>>> import numpy as np
>>> np.set_printoptions(precision=1, suppress=True, linewidth=140)
>>> def tidy(a):
...     return np.round(a, 1) + 0
... 
>>> J = np.load("data.npy")
>>> J
array([[ -2,   1,  -1,   2,   3,   1,   1,   3,   3,  -3,   2,   3,  -3],
       [ -1, -39,   2,  -3,  -1,  -1,   0,   0,   1,   3,  -1,   0,   0],
       [ -2,   0, -39,   0,   0,   2,  -3,   3,  -3,  -3,   1,   1,   2],
       [  1,  -2,  -2, -17,  -2,   3,  -1,  -3,   2,  -3,  -3,  -1,  -3],
       [ -3,   1,  -2,   0,  60,  -2,   0,   0,  -3,   3,  -1,   1,   1],
       [ -1,  -1,   1,   1,   0,  59,   0,  -2,   1,  -3,   0,   1,  -3],
       [  0,  -2,   2,  -3,   2,   2,  20,   0,  -3,   1,   3,  -2,  -1],
       [  3,   2,   0,   2,  -1,   0,   0, -21,   2,  -1,   2,  -2,   0],
       [ -3,   1,  -1,  -1,   2,  -1,   2,   2, -61,   1,  -2,  -1,   3],
       [ -3,   0,   3,   0,  -3,  -3,   0,   2,  -1, -58,   1,  -1,  -2],
       [  3,  -3,  -3,  -1,  -3,   1,   1,   2,   2,   3, -41,   0,   0],
       [ -2,  -3,  -2,  -1,   0,  -2,  -2,  -1,   0,   0,  -2, -57,   2],
       [  3,  -1,  -1,   1,  -3,   3,  -1,   1,   0,  -2,  -3,   0,  -2]])
>>> cov = J.T @ J
>>> print(np.diag(cov))
[  69 1556 1563  320 3650 3528  421  486 3772 3434 1728 3272   54]
>>> np.linalg.matrix_rank(cov)
np.int64(13)
>>> tidy(np.linalg.eigvalsh(cov)[::-1])
array([4226.5, 3695.2, 3548.2, 3262.9, 3129.4, 1814.5, 1628. , 1389.8,  457.3,  404. ,  274.8,   13.5,    8.9])
>>> np.trace(cov), (J ** 2).sum()
(np.int64(23853), np.int64(23853))
>>> rng = np.random.default_rng(6012)
>>> out = J + rng.integers(-2, 3, (13, 11)) @ rng.integers(-2, 3, (11, 13))
>>> out
array([[ -8,   4,   7,   8,   5,  -6,   1,  -5,  -2,  -1,   3,  -1,   2],
       [ -9, -31,  26,  -4,  -1,   8,  16,  -5,  -4,  20, -12,  12,  -4],
       [  6,  -6, -45,  -1,  -2,  -5,   6,   1,  -3,   0,  -2,  -2,   4],
       [ -8,  -8,  -6, -21,   3,  -3,  -5,   7,   6,  -6,   8,  -9, -12],
       [ -9,  -3, -10,   2,  57,  -1, -17,   6,  -1,  -8,   6,  -9,  -6],
       [  5,  -6, -13,   7,   4,  49,  -5,   2,   6,  -7,  -2, -11,   3],
       [  1,   2,  -1,  -6,  -2,   7,  16,  -6, -12,  -2,  11,  -8, -11],
       [  4,  -8,  -4,  12,  -4,  -2,   1, -27,  14,  -1,  -2,  -6,   4],
       [-15,   0,   8,  -4,  -3,   1,   3,  -2, -64,   1,  -1,  -5,  -5],
       [ -9,   0,  11,  -5,  -9,  -3,   0,   5,  -5, -59,   2,  -4,  -3],
       [ 11,  -5, -16,   1,  -3, -14,  -3,   2,  -2,  -4, -44, -16,  11],
       [  0,  -3,  -6, -15,   5, -12,  -2,   3,  -7,  -7,  15, -55,   1],
       [  7,  -1, -16,  -5,  -7,   3, -12,  -1,  -8, -14,  10, -12, -12]])
>>> np.linalg.matrix_rank(out - J, tol=1e-8)
np.int64(11)
>>> print(np.abs(out - J).sum(axis=1))
[ 57 120  52  83  84  83  66  61  53  38  85  73  97]
>>> tidy(np.linalg.svd(out - J, compute_uv=False))
array([64.6, 42.8, 28.6, 24.3, 23.1, 16.7, 13.1, 11. ,  3.6,  2.6,  0.9,  0. ,  0. ])
